>>> import numpy as np
>>> np.set_printoptions(precision=3, suppress=True, linewidth=140, sign=" ")
>>> J = np.loadtxt("arr.csv", delimiter=",")
>>> J
array([[ 0.8  , -0.1  ,  1.2  ,  0.3  ,  0.608,  1.   ],
       [-1.   ,  0.4  ,  0.   ,  1.5  ,  3.065, -0.5  ],
       [-1.   , -0.7  ,  0.4  , -0.3  , -0.573, -1.7  ],
       [-0.9  ,  0.1  , -0.1  , -1.3  , -2.514, -1.2  ],
       [ 1.6  , -0.2  ,  0.4  ,  0.4  ,  0.736, -0.4  ],
       [-0.6  , -0.5  ,  0.4  ,  0.9  ,  1.752,  0.4  ],
       [-0.6  ,  1.1  ,  0.3  ,  0.5  ,  0.934,  0.   ],
       [ 1.6  ,  0.6  ,  1.7  , -0.7  , -1.31 ,  0.4  ],
       [-1.4  ,  0.4  , -0.9  , -0.1  , -0.092, -1.   ],
       [-0.2  , -0.5  , -1.6  , -0.2  , -0.31 ,  0.2  ],
       [ 1.3  ,  1.1  , -0.3  , -1.   , -1.946, -1.6  ],
       [-0.6  , -1.3  ,  1.3  ,  1.9  ,  3.825,  1.   ],
       [-1.8  , -0.5  ,  2.2  ,  1.7  ,  3.256,  0.9  ],
       [-2.1  ,  0.1  , -0.1  , -0.5  , -0.959,  0.8  ],
       [ 0.7  , -0.1  , -0.2  , -1.   , -1.875, -1.6  ],
       [ 2.   ,  0.5  ,  0.6  , -1.1  , -2.034, -0.5  ]])
>>> dist = np.linalg.norm(J[:, None] - J[None], axis=-1)
>>> np.linalg.matrix_rank(dist ** 2)
np.int64(8)
>>> (dist + 1e9 * np.eye(16)).round(6).argmin(axis=1)
array([  4,   5,   8,  14,   0,   6,   5,  15,   2,   8,  14,  12,  11,   8,  10,   7])
>>> np.unravel_index(dist.round(6).argmax(), dist.shape)
(np.int64(10), np.int64(11))
>>> dist[:5, :5]
array([[ 0.   ,  3.828,  3.645,  4.665,  1.81 ],
       [ 3.828,  0.   ,  4.391,  6.29 ,  3.732],
       [ 3.645,  4.391,  0.   ,  2.433,  3.302],
       [ 4.665,  6.29 ,  2.433,  0.   ,  4.548],
       [ 1.81 ,  3.732,  3.302,  4.548,  0.   ]])
>>> np.flatnonzero(dist[10] < dist.mean() / 2)
array([ 10,  14,  15])
>>> hat = J @ np.linalg.solve(J.T @ J, J.T)
>>> round(np.trace(hat), 3)
np.float64(6.0)
>>> np.round(hat @ J[:, 2], 3) + 0
array([ 1.2,  0. ,  0.4, -0.1,  0.4,  0.4,  0.3,  1.7, -0.9, -1.6, -0.3,  1.3,  2.2, -0.1, -0.2,  0.6])
>>> np.allclose(hat @ hat, hat)
True
>>> C2 = J.T @ J
>>> np.linalg.svd(J, compute_uv=False) ** 2
array([ 90.713,  23.405,  10.363,   8.978,   4.745,   0.015])
>>> np.linalg.eigvalsh(C2)[::-1]
array([ 90.713,  23.405,  10.363,   8.978,   4.745,   0.015])
>>> (J @ J.T).shape
(16, 16)
>>> np.diag(C2)
array([ 25.48 ,   6.36 ,  15.31 ,  15.84 ,  60.308,  14.92 ])
>>> np.allclose(C2, C2.T)
True
>>> cen = J - J.mean(axis=0)
>>> V = np.linalg.svd(cen)[2][:5]
>>> A2 = cen - cen @ V.T @ V
>>> (cen @ V.T).std(axis=0)
array([ 2.374,  1.209,  0.804,  0.619,  0.544])
>>> np.linalg.norm(A2, axis=1).round(6).argmax()
np.int64(4)
>>> np.round(np.cov(cen @ V.T, rowvar=False), 3) + 0
array([[ 6.01 ,  0.   ,  0.   ,  0.   ,  0.   ],
       [ 0.   ,  1.56 ,  0.   ,  0.   ,  0.   ],
       [ 0.   ,  0.   ,  0.689,  0.   ,  0.   ],
       [ 0.   ,  0.   ,  0.   ,  0.409,  0.   ],
       [ 0.   ,  0.   ,  0.   ,  0.   ,  0.316]])
>>> O, Rm = np.linalg.qr(J)
>>> round(float(np.trace(O @ O.T)), 3)
6.0
>>> np.round(abs(Rm[0, 0]), 3), round(np.linalg.norm(J[:, 0]), 3)
(np.float64(5.048), np.float64(5.048))
>>> np.abs(np.diag(Rm))
array([ 5.048,  2.408,  3.823,  2.996,  0.283,  3.04 ])
>>> feats = np.load("data.npy")
>>> feats
array([[ 0.333,  0.   ,  0.   ,  0.333,  0.   ,  0.   ,  0.333],
       [ 0.   ,  0.5  ,  0.25 ,  0.   ,  0.   ,  0.25 ,  0.   ],
       [ 0.   ,  0.   ,  1.   ,  0.   ,  0.   ,  0.   ,  0.   ],
       [ 0.25 ,  0.   ,  0.   ,  0.5  ,  0.   ,  0.25 ,  0.   ],
       [ 0.   ,  0.   ,  0.   ,  0.   ,  1.   ,  0.   ,  0.   ],
       [ 0.333,  0.   ,  0.   ,  0.333,  0.   ,  0.333,  0.   ],
       [ 0.   ,  0.   ,  0.25 ,  0.25 ,  0.25 ,  0.   ,  0.25 ]])
>>> t = np.radians(180)
>>> Rm = np.eye(7)
>>> Rm[2, 2] = Rm[5, 5] = np.cos(t)
>>> Rm[2, 5], Rm[5, 2] = -np.sin(t), np.sin(t)
>>> Rm.round(3) + 0
array([[ 1.,  0.,  0.,  0.,  0.,  0.,  0.],
       [ 0.,  1.,  0.,  0.,  0.,  0.,  0.],
       [ 0.,  0., -1.,  0.,  0.,  0.,  0.],
       [ 0.,  0.,  0.,  1.,  0.,  0.,  0.],
       [ 0.,  0.,  0.,  0.,  1.,  0.,  0.],
       [ 0.,  0.,  0.,  0.,  0., -1.,  0.],
       [ 0.,  0.,  0.,  0.,  0.,  0.,  1.]])
>>> A2 = feats @ Rm.T
>>> np.abs(A2 - feats).max(axis=0)
array([ 0.   ,  0.   ,  2.   ,  0.   ,  0.   ,  0.667,  0.   ])
>>> np.allclose(feats @ feats.T, A2 @ A2.T)
True
>>> np.allclose(np.linalg.norm(feats, axis=1), np.linalg.norm(A2, axis=1))
True
>>> A2.round(3) + 0
array([[ 0.333,  0.   ,  0.   ,  0.333,  0.   ,  0.   ,  0.333],
       [ 0.   ,  0.5  , -0.25 ,  0.   ,  0.   , -0.25 ,  0.   ],
       [ 0.   ,  0.   , -1.   ,  0.   ,  0.   ,  0.   ,  0.   ],
       [ 0.25 ,  0.   ,  0.   ,  0.5  ,  0.   , -0.25 ,  0.   ],
       [ 0.   ,  0.   ,  0.   ,  0.   ,  1.   ,  0.   ,  0.   ],
       [ 0.333,  0.   ,  0.   ,  0.333,  0.   , -0.333,  0.   ],
       [ 0.   ,  0.   , -0.25 ,  0.25 ,  0.25 ,  0.   ,  0.25 ]])
>>> vec = np.array([-9, 4, 8, 7, -3, 9, -1])
>>> rhs = feats @ vec
>>> c, lr = np.zeros(7), 1 / np.linalg.norm(feats, 2) ** 2
>>> for i in range(4):
...     c -= lr * feats.T @ (feats @ c - rhs)
...     if i % 1 == 0: print(i, round(np.linalg.norm(feats @ c - rhs), 3))
... 
0 3.691
1 2.962
2 2.583
3 2.324
>>> c
array([ 0.251,  4.509,  8.489,  2.677, -2.796,  4.439, -0.966])
>>> vec = np.array([1, 2, 2, -2, -2, -1, 2])
>>> rhs = feats @ vec
>>> rhs
array([ 0.333,  1.25 ,  2.   , -1.   , -2.   , -0.667,  0.   ])
>>> np.linalg.solve(feats, rhs)
array([ 1.,  2.,  2., -2., -2., -1.,  2.])
>>> np.linalg.solve(feats, rhs + feats[:, 1])
array([ 1.,  3.,  2., -2., -2., -1.,  2.])
>>> np.linalg.solve(feats.T, feats[6])
array([ 0.,  0.,  0.,  0.,  0.,  0.,  1.])
>>> r0 = np.array([1, 3, 0, 1, 3, 1, 2])
>>> A2 = feats + np.outer(r0, np.eye(7)[1])
>>> round(np.linalg.det(A2) / np.linalg.det(feats), 3), np.round(1 + np.linalg.solve(feats, r0)[1], 3)
(np.float64(5.0), np.float64(5.0))
>>> A2
array([[ 0.333,  1.   ,  0.   ,  0.333,  0.   ,  0.   ,  0.333],
       [ 0.   ,  3.5  ,  0.25 ,  0.   ,  0.   ,  0.25 ,  0.   ],
       [ 0.   ,  0.   ,  1.   ,  0.   ,  0.   ,  0.   ,  0.   ],
       [ 0.25 ,  1.   ,  0.   ,  0.5  ,  0.   ,  0.25 ,  0.   ],
       [ 0.   ,  3.   ,  0.   ,  0.   ,  1.   ,  0.   ,  0.   ],
       [ 0.333,  1.   ,  0.   ,  0.333,  0.   ,  0.333,  0.   ],
       [ 0.   ,  2.   ,  0.25 ,  0.25 ,  0.25 ,  0.   ,  0.25 ]])
>>> A2 = np.array([[8, -7, -1],
...     [-5, -7, -9],
...     [-5, 8, -9],
...     [8, 7, -8],
...     [3, 3, -9],
...     [-8, -4, 7],
...     [-3, 8, -8]])
>>> np.linalg.matrix_rank(feats @ A2)
np.int64(3)
>>> np.einsum("ij,ij->i", feats, feats)
array([ 0.333,  0.375,  1.   ,  0.375,  1.   ,  0.333,  0.25 ])
>>> np.linalg.matrix_rank(np.vstack([feats, A2.T]))
np.int64(7)
>>> feats @ A2
array([[ 4.333,  2.667, -5.667],
       [-5.75 , -2.5  , -5.   ],
       [-5.   ,  8.   , -9.   ],
       [ 4.   ,  0.75 , -2.5  ],
       [ 3.   ,  3.   , -9.   ],
       [ 2.667, -1.333, -0.667],
       [ 0.75 ,  6.5  , -8.5  ]])
>>> np.einsum("ij->j", feats)
array([ 0.917,  0.5  ,  1.5  ,  1.417,  1.25 ,  0.833,  0.583])
>>> np.einsum("ik,kj->ij", feats, A2)
array([[ 4.333,  2.667, -5.667],
       [-5.75 , -2.5  , -5.   ],
       [-5.   ,  8.   , -9.   ],
       [ 4.   ,  0.75 , -2.5  ],
       [ 3.   ,  3.   , -9.   ],
       [ 2.667, -1.333, -0.667],
       [ 0.75 ,  6.5  , -8.5  ]])
>>> A2.T @ feats.T
array([[ 4.333, -5.75 , -5.   ,  4.   ,  3.   ,  2.667,  0.75 ],
       [ 2.667, -2.5  ,  8.   ,  0.75 ,  3.   , -1.333,  6.5  ],
       [-5.667, -5.   , -9.   , -2.5  , -9.   , -0.667, -8.5  ]])
>>> K = np.load("dump.npy")
>>> K
array([[  1.001,  -8.791,   2.79 , -12.372,  11.114,  -3.259],
       [ -0.127,  -7.748,   5.129, -13.189,  18.075,   4.013],
       [  0.474,  -6.985,   2.564,  -8.797,   2.495,  -7.776],
       [ -3.383,  -2.195,   9.343,  -7.924,  15.303,   9.762],
       [ -7.219,   5.775,  12.882,   2.559,  -0.801,   7.978],
       [ -5.381,   1.249,  11.893,  -4.586,  13.281,  13.076],
       [ -5.033,   2.398,   9.7  ,   0.08 ,  -2.11 ,   2.002],
       [  0.977,  -8.249,   2.318, -10.829,   6.578,  -6.228],
       [ -2.431,  -2.006,   6.299,  -4.027,  -0.195,  -2.791],
       [  1.911, -11.733,   3.   , -18.011,  24.39 ,   3.467],
       [ -6.585,   3.113,  13.643,  -3.21 ,  13.971,  16.346]])
>>> Uu, sv, Vt = np.linalg.svd(K)
>>> np.argmax(sv[:-1] / (sv[1:] + 1e-6)) + 1
np.int64(3)
>>> A2 = Uu[:, :3] @ np.diag(sv[:3]) @ Vt[:3]
>>> A2
array([[  1.001,  -8.791,   2.79 , -12.372,  11.114,  -3.259],
       [ -0.127,  -7.748,   5.129, -13.189,  18.075,   4.013],
       [  0.474,  -6.985,   2.564,  -8.797,   2.495,  -7.776],
       [ -3.383,  -2.195,   9.343,  -7.924,  15.303,   9.762],
       [ -7.219,   5.775,  12.882,   2.559,  -0.801,   7.978],
       [ -5.381,   1.249,  11.893,  -4.586,  13.281,  13.076],
       [ -5.033,   2.398,   9.7  ,   0.08 ,  -2.11 ,   2.002],
       [  0.977,  -8.249,   2.318, -10.829,   6.578,  -6.228],
       [ -2.431,  -2.006,   6.299,  -4.027,  -0.195,  -2.791],
       [  1.911, -11.733,   3.   , -18.011,  24.39 ,   3.467],
       [ -6.585,   3.113,  13.643,  -3.21 ,  13.971,  16.346]])
>>> round(np.linalg.norm(K - A2) / np.linalg.norm(K), 3)
np.float64(0.0)
>>> np.round(np.linalg.norm(K - A2, 2), 3), round(sv[3], 3)
(np.float64(0.0), np.float64(0.0))
>>> [round(float(x), 3) for x in np.linalg.svd(K, compute_uv=False)[:3]]
[56.862, 36.211, 16.26]
>>> np.linalg.matrix_rank(K, rtol=0.1)
np.int64(3)
>>> round(np.linalg.norm(K, 2) / np.linalg.norm(K), 3)
np.float64(0.82)
>>> m1 = np.array([[3, 0, 0, 3, -3, 5, -5, 5],
...     [5, 3, 0, 0, 3, -3, 5, -5],
...     [-5, 5, 3, 0, 0, 3, -3, 5],
...     [5, -5, 5, 3, 0, 0, 3, -3],
...     [-3, 5, -5, 5, 3, 0, 0, 3],
...     [3, -3, 5, -5, 5, 3, 0, 0],
...     [0, 3, -3, 5, -5, 5, 3, 0],
...     [0, 0, 3, -3, 5, -5, 5, 3]])
>>> m1
array([[ 3,  0,  0,  3, -3,  5, -5,  5],
       [ 5,  3,  0,  0,  3, -3,  5, -5],
       [-5,  5,  3,  0,  0,  3, -3,  5],
       [ 5, -5,  5,  3,  0,  0,  3, -3],
       [-3,  5, -5,  5,  3,  0,  0,  3],
       [ 3, -3,  5, -5,  5,  3,  0,  0],
       [ 0,  3, -3,  5, -5,  5,  3,  0],
       [ 0,  0,  3, -3,  5, -5,  5,  3]])
>>> m1 @ m1
array([[ 48, -60,  85, -62,  57, -20,   4,  12],
       [ 12,  48, -60,  85, -62,  57, -20,   4],
       [  4,  12,  48, -60,  85, -62,  57, -20],
       [-20,   4,  12,  48, -60,  85, -62,  57],
       [ 57, -20,   4,  12,  48, -60,  85, -62],
       [-62,  57, -20,   4,  12,  48, -60,  85],
       [ 85, -62,  57, -20,   4,  12,  48, -60],
       [-60,  85, -62,  57, -20,   4,  12,  48]])
>>> (m1 - m1.T) / 2
array([[ 0. , -2.5,  2.5, -1. ,  0. ,  1. , -2.5,  2.5],
       [ 2.5,  0. , -2.5,  2.5, -1. ,  0. ,  1. , -2.5],
       [-2.5,  2.5,  0. , -2.5,  2.5, -1. ,  0. ,  1. ],
       [ 1. , -2.5,  2.5,  0. , -2.5,  2.5, -1. ,  0. ],
       [ 0. ,  1. , -2.5,  2.5,  0. , -2.5,  2.5, -1. ],
       [-1. ,  0. ,  1. , -2.5,  2.5,  0. , -2.5,  2.5],
       [ 2.5, -1. ,  0. ,  1. , -2.5,  2.5,  0. , -2.5],
       [-2.5,  2.5, -1. ,  0. ,  1. , -2.5,  2.5,  0. ]])
>>> round(np.abs(np.linalg.eigvals(m1)).max(), 3)
np.float64(18.0)
>>> (m1 + m1.T) / 2
array([[ 3. ,  2.5, -2.5,  4. , -3. ,  4. , -2.5,  2.5],
       [ 2.5,  3. ,  2.5, -2.5,  4. , -3. ,  4. , -2.5],
       [-2.5,  2.5,  3. ,  2.5, -2.5,  4. , -3. ,  4. ],
       [ 4. , -2.5,  2.5,  3. ,  2.5, -2.5,  4. , -3. ],
       [-3. ,  4. , -2.5,  2.5,  3. ,  2.5, -2.5,  4. ],
       [ 4. , -3. ,  4. , -2.5,  2.5,  3. ,  2.5, -2.5],
       [-2.5,  4. , -3. ,  4. , -2.5,  2.5,  3. ,  2.5],
       [ 2.5, -2.5,  4. , -3. ,  4. , -2.5,  2.5,  3. ]])
>>> np.allclose(m1, m1.T)
False
